$ python -q
>>> import numpy as np
>>> import numpy.linalg as la
>>> np.set_printoptions(precision=2, suppress=True, linewidth=200)
>>> K = 4 * np.eye(4) + np.ones((4, 4))
>>> print(K)
[[5. 1. 1. 1.]
 [1. 5. 1. 1.]
 [1. 1. 5. 1.]
 [1. 1. 1. 5.]]
>>> evals, vecs = la.eig(K)
>>> print(np.round(K @ vecs[:, 0] - evals[0] * vecs[:, 0], 2) + 0)
[0. 0. 0. 0.]
>>> print(np.sort(la.eigvals(K @ K)))
[16. 16. 16. 64.]
>>> vec = np.array([0, -3, 0, 2])
>>> h1 = np.maximum(K @ vec, 0)
>>> print(K * (h1 > 1e-9)[:, None])
[[0. 0. 0. 0.]
 [0. 0. 0. 0.]
 [0. 0. 0. 0.]
 [1. 1. 1. 5.]]
>>> print(np.maximum(K @ vec, 0) - np.maximum(-K @ vec, 0))
[ -1. -13.  -1.   7.]
>>> print(np.tanh(K @ vec))
[-0.76 -1.   -0.76  1.  ]
>>> print(np.flatnonzero(h1 > 1e-9))
[3]
>>> print(K.T @ h1)
[ 7.  7.  7. 35.]
>>> evals, vecs = la.eigh(K)
>>> print(np.abs(vecs[:, -1]))
[0.5 0.5 0.5 0.5]
>>> print((evals > 1e-8).sum(), (evals < -1e-8).sum())
4 0
>>> print(np.round(vecs.T @ K @ vecs, 2) + 0)
[[4. 0. 0. 0.]
 [0. 4. 0. 0.]
 [0. 0. 4. 0.]
 [0. 0. 0. 8.]]
>>> print(la.eigvalsh(K @ K))
[16. 16. 16. 64.]
>>> print(evals)
[4. 4. 4. 8.]
>>> rng = np.random.default_rng(64488)
>>> labels = rng.permutation(4)
>>> print(labels)
[1 2 3 0]
>>> other = K[labels][:, labels]
>>> print(np.allclose(other, K))
True
>>> print(np.diag(other))
[5. 5. 5. 5.]
>>> print(np.sort(np.abs(la.eigvals(other))))
[4. 4. 4. 8.]
>>> print(np.trace(other))
20.0
>>> print(round(la.det(2 * K), 2), np.round(la.det(K), 2))
8192.0 512.0
>>> print(np.poly(K))
[   1.  -20.  144. -448.  512.]
>>> print(np.einsum("ij,ji->", K, K))
112.0
>>> print(np.einsum("ii->", K))
20.0
>>> print(round(la.det(K.T), 2))
512.0
>>> F = np.array([[3, 0, 2, 3, 1, 1, 3, 0],
...     [2, 1, 2, 2, 0, 0, 0, 0],
...     [1, 1, 0, 0, 2, 3, 2, 2],
...     [2, 2, 3, 2, 3, 2, 2, 1],
...     [1, 3, 1, 1, 2, 3, 3, 3],
...     [0, 2, 3, 0, 0, 3, 2, 1],
...     [1, 0, 0, 1, 0, 3, 1, 3],
...     [0, 0, 3, 0, 2, 0, 0, 3]])
>>> other = K + rng.integers(-2, 3, (4, 1)) @ rng.integers(-2, 3, (1, 4))
>>> print(other)
[[ 7. -1. -3.  1.]
 [-1.  7.  5.  1.]
 [ 1.  1.  5.  1.]
 [ 2.  0. -1.  5.]]
>>> print(la.matrix_rank(other - K, tol=1e-8))
1
>>> print(other - K)
[[ 2. -2. -4.  0.]
 [-2.  2.  4.  0.]
 [ 0.  0.  0.  0.]
 [ 1. -1. -2.  0.]]
